>>> import numpy as np
>>> np.set_printoptions(precision=3, suppress=True, linewidth=100, legacy="1.25")
>>> r0 = np.array([2, 0, 2])
>>> r1 = np.array([0, -4, -2, 1, -3])
>>> data = np.outer(r0, r1)
>>> print(data)
[[ 0 -8 -4  2 -6]
 [ 0  0  0  0  0]
 [ 0 -8 -4  2 -6]]
>>> print(np.round(np.linalg.norm(data, 2) / np.linalg.norm(data), 3))
1.0
>>> print(np.linalg.matrix_rank(data, rtol=0.1))
1
>>> print(np.linalg.cond(data) > 100)
True
>>> print([round(float(x), 3) for x in np.linalg.svd(data, compute_uv=False)[:3]])
[15.492, 0.0, 0.0]
>>> W0 = np.cumsum(np.array([[2, 4, 5],
...     [0, 4, 1],
...     [5, 1, 4],
...     [5, 4, 0],
...     [5, 2, 5],
...     [1, 0, 3],
...     [5, 5, 1],
...     [1, 1, 2],
...     [1, 3, 0],
...     [5, 4, 5],
...     [0, 4, 5],
...     [5, 2, 4]]), axis=0)
>>> print(W0)
[[ 2  4  5]
 [ 2  8  6]
 [ 7  9 10]
 [12 13 10]
 [17 15 15]
 [18 15 18]
 [23 20 19]
 [24 21 21]
 [25 24 21]
 [30 28 26]
 [30 32 31]
 [35 34 35]]
>>> print(round(np.log10(np.linalg.cond(W0))))
1
>>> print(np.abs(np.linalg.svd(W0)[2][-1]))
[0.019 0.708 0.706]
>>> m1 = np.array([[0, 1, 3], [0, 0, 3], [0, 0, 0]])
>>> # looks like rank 2
>>> print(np.linalg.lstsq(m1[:-1].T, m1[-1])[2])
2
>>> print(np.unique(m1.round(6), axis=0).shape)
(3, 3)
>>> Uu, s, Vt = np.linalg.svd(m1)
>>> print(s)
[4.303 0.697 0.   ]
>>> M2 = Uu[:, :2] @ np.diag(s[:2]) @ Vt[:2]
>>> print(M2.round(3) + 0)
[[0. 1. 3.]
 [0. 0. 3.]
 [0. 0. 0.]]
>>> print(np.round(np.linalg.norm(m1 - M2) / np.linalg.norm(m1), 3))
0.0
>>> print(np.linalg.matrix_rank(M2))
2
>>> print(np.round(np.abs(m1 - M2).max(), 3))
0.0
